In [1]: import numpy as np

In [2]: import numpy.linalg as la

In [3]: np.set_printoptions(precision=2, suppress=True, linewidth=140, floatmode="fixed")

In [4]: def tidy(a):
   ...:     return np.round(a, 2) + 0
   ...: 

In [5]: rng = np.random.default_rng(735718)

In [6]: idx = rng.integers(0, 3, 7)

In [7]: mat = np.triu((idx[:, None] == idx) & (rng.random((7, 7)) < 0.8), 1).astype(int)

In [8]: mat += mat.T

In [9]: mat
Out[9]: 
array([[0, 1, 0, 0, 1, 1, 1],
       [1, 0, 1, 0, 1, 1, 1],
       [0, 1, 0, 0, 1, 0, 1],
       [0, 0, 0, 0, 0, 0, 0],
       [1, 1, 1, 0, 0, 1, 0],
       [1, 1, 0, 0, 1, 0, 1],
       [1, 1, 1, 0, 0, 1, 0]])

In [10]: tidy(np.sort(la.eigvals(mat).real))
Out[10]: array([-2.18, -1.24, -1.00,  0.00,  0.00,  0.36,  4.07])

In [11]: (mat != 0).astype(int)
Out[11]: 
array([[0, 1, 0, 0, 1, 1, 1],
       [1, 0, 1, 0, 1, 1, 1],
       [0, 1, 0, 0, 1, 0, 1],
       [0, 0, 0, 0, 0, 0, 0],
       [1, 1, 1, 0, 0, 1, 0],
       [1, 1, 0, 0, 1, 0, 1],
       [1, 1, 1, 0, 0, 1, 0]])

In [12]: tidy(la.det(mat))
Out[12]: np.float64(0.0)

In [13]: arr = np.loadtxt("arr.csv", delimiter=",")

In [14]: arr
Out[14]: 
array([[41.00,  1.00, -1.00,  2.00,  2.00, -2.00,  1.00, -1.00, -1.00,  2.00,  0.00, -2.00,  0.00,  1.00,  0.00],
       [ 0.00,  1.00, -1.00,  0.00,  1.00,  0.00, -1.00, -2.00, -1.00, -2.00, -2.00,  2.00,  2.00,  1.00,  0.00],
       [-1.00,  0.00,  0.00,  1.00,  1.00,  2.00, -1.00, -1.00, -1.00,  0.00,  2.00,  0.00, -2.00,  1.00, -1.00],
       [ 1.00, -2.00,  0.00, 58.00,  0.00, -2.00,  1.00,  2.00,  0.00, -1.00, -2.00,  0.00,  2.00,  0.00, -1.00],
       [ 1.00,  2.00,  1.00,  0.00, 42.00,  1.00,  1.00, -2.00,  0.00,  1.00,  2.00,  0.00,  0.00, -1.00,  2.00],
       [ 2.00,  2.00,  0.00,  0.00, -2.00, 39.00,  0.00,  1.00,  2.00,  0.00,  0.00,  2.00,  2.00,  0.00,  1.00],
       [-2.00, -2.00, -2.00,  1.00,  2.00, -1.00, 19.00,  2.00,  1.00,  2.00, -1.00,  2.00,  0.00, -1.00, -2.00],
       [ 1.00,  0.00, -1.00,  1.00,  1.00,  1.00,  1.00, 58.00,  2.00, -1.00, -2.00, -2.00,  0.00, -2.00,  1.00],
       [ 1.00,  1.00, -2.00,  0.00, -1.00, -1.00,  1.00,  2.00,  2.00,  0.00,  1.00,  0.00,  2.00, -1.00, -1.00],
       [-2.00,  1.00,  0.00,  1.00, -2.00, -1.00,  2.00, -2.00,  0.00, 41.00,  2.00, -2.00, -1.00,  1.00, -2.00],
       [ 2.00,  1.00,  0.00,  2.00,  1.00,  1.00,  2.00, -1.00,  1.00,  0.00, 18.00, -2.00,  1.00,  2.00,  1.00],
       [ 1.00,  1.00,  2.00,  2.00, -1.00, -2.00,  0.00, -2.00,  1.00,  0.00,  2.00,  2.00, -2.00,  2.00,  2.00],
       [ 2.00,  1.00,  0.00,  2.00,  2.00,  0.00,  2.00,  1.00,  2.00,  1.00,  1.00,  2.00, 39.00,  2.00, -2.00],
       [-1.00, -1.00, -2.00,  1.00, -1.00, -2.00,  1.00,  2.00,  1.00,  2.00, -1.00,  0.00, -1.00, -1.00, -2.00],
       [ 2.00,  1.00, -1.00,  1.00,  1.00, -2.00, -1.00,  1.00,  0.00,  0.00, -1.00,  0.00, -1.00, -1.00, 41.00]])

In [15]: M2 = np.array([[0, 2, 2],
    ...:     [3, 0, 5],
    ...:     [1, 0, 2],
    ...:     [2, 0, 1],
    ...:     [5, 2, 5],
    ...:     [3, 5, 3],
    ...:     [3, 3, 1],
    ...:     [3, 2, 5],
    ...:     [2, 2, 3],
    ...:     [4, 1, 1],
    ...:     [4, 4, 3],
    ...:     [0, 0, 0],
    ...:     [5, 2, 3],
    ...:     [5, 3, 0],
    ...:     [5, 1, 2]])

In [16]: np.einsum("ik,kj->ij", arr, M2)
Out[16]: 
array([[ 21.00,  80.00,  86.00],
       [ -5.00, -10.00,  -8.00],
       [  3.00,   9.00,  -1.00],
       [106.00,  -7.00,  52.00],
       [234.00,  98.00, 229.00],
       [135.00, 206.00, 140.00],
       [ 55.00,  51.00,  17.00],
       [173.00, 118.00, 301.00],
       [ 10.00,  10.00,  19.00],
       [154.00,  37.00,  21.00],
       [112.00,  98.00,  78.00],
       [ 12.00,   0.00,  -1.00],
       [233.00, 107.00, 151.00],
       [-19.00, -14.00, -15.00],
       [194.00,  27.00,  87.00]])

In [17]: np.einsum("ij->j", arr)
Out[17]: array([48.00,  7.00, -7.00, 72.00, 46.00, 31.00, 28.00, 58.00,  9.00, 45.00, 19.00,  2.00, 41.00,  3.00, 37.00])

In [18]: la.matrix_rank(arr @ M2)
Out[18]: np.int64(3)

In [19]: M2 @ arr
Traceback (most recent call last):
  Cell In[19], line 1
    M2 @ arr
ValueError: matmul: Input operand 1 has a mismatch in its core dimension 0, with gufunc signature (n?,k),(k,m?)->(n?,m?) (size 15 is different from 3)


In [20]: M2.T @ arr.T
Out[20]: 
array([[ 21.00,  -5.00,   3.00, 106.00, 234.00, 135.00,  55.00, 173.00,  10.00, 154.00, 112.00,  12.00, 233.00, -19.00, 194.00],
       [ 80.00, -10.00,   9.00,  -7.00,  98.00, 206.00,  51.00, 118.00,  10.00,  37.00,  98.00,   0.00, 107.00, -14.00,  27.00],
       [ 86.00,  -8.00,  -1.00,  52.00, 229.00, 140.00,  17.00, 301.00,  19.00,  21.00,  78.00,  -1.00, 151.00, -15.00,  87.00]])

In [21]: O, R = la.qr(arr)

In [22]: O.shape, R.shape
Out[22]: ((15, 15), (15, 15))

In [23]: m1 = np.load("layer3.npy")

In [24]: m1
Out[24]: 
array([[-0.17,  0.38,  0.06, -0.04,  0.79,  0.98,  0.54,  1.32, -0.22],
       [ 0.10, -1.01,  0.40, -0.62,  0.33, -0.42, -1.99, -2.46, -1.88],
       [ 1.31, -0.85,  0.19,  0.37,  0.36,  0.60, -1.30, -1.99, -0.88],
       [ 0.95, -0.68,  0.24, -0.02,  0.29,  0.46, -0.30, -1.62, -0.26],
       [-0.94, -0.21,  0.16, -0.79, -0.17, -1.01, -0.69, -0.65, -0.79],
       [-0.77, -0.14,  0.77, -1.80,  1.77,  1.27,  1.71,  0.30, -0.67]])

In [25]: # looks like rank 4

In [26]: np.abs(np.diag(la.qr(m1)[1])) > 1e-9
Out[26]: array([ True,  True,  True,  True, False, False])

In [27]: la.lstsq(m1[:-1].T, m1[-1])[2]
Out[27]: np.int32(4)

In [28]: np.argsort(-la.norm(m1, axis=0).round(6), kind="stable")[:3]
Out[28]: array([7, 6, 8])

In [29]: la.cond(m1) > 100
Out[29]: np.True_

In [30]: u, g = m1[3], m1[1]

In [31]: tidy(u @ u)
Out[31]: np.float64(4.5)

In [32]: p = (u @ g) / (u @ u) * u

In [33]: la.matrix_rank(np.outer(u, g))
Out[33]: np.int64(1)

In [34]: Uu, sigma, Vh = la.svd(m1)

In [35]: tidy(sigma)
Out[35]: array([5.39, 3.65, 2.51, 1.20, 0.00, 0.00])

In [36]: M2 = Uu[:, :4] @ np.diag(sigma[:4]) @ Vh[:4]

In [37]: la.matrix_rank(M2)
Out[37]: np.int64(4)

In [38]: tidy(M2)
Out[38]: 
array([[-0.17,  0.38,  0.06, -0.04,  0.79,  0.98,  0.54,  1.32, -0.22],
       [ 0.10, -1.01,  0.40, -0.62,  0.33, -0.42, -1.99, -2.46, -1.88],
       [ 1.31, -0.85,  0.19,  0.37,  0.36,  0.60, -1.30, -1.99, -0.88],
       [ 0.95, -0.68,  0.24, -0.02,  0.29,  0.46, -0.30, -1.62, -0.26],
       [-0.94, -0.21,  0.16, -0.79, -0.17, -1.01, -0.69, -0.65, -0.79],
       [-0.77, -0.14,  0.77, -1.80,  1.77,  1.27,  1.71,  0.30, -0.67]])
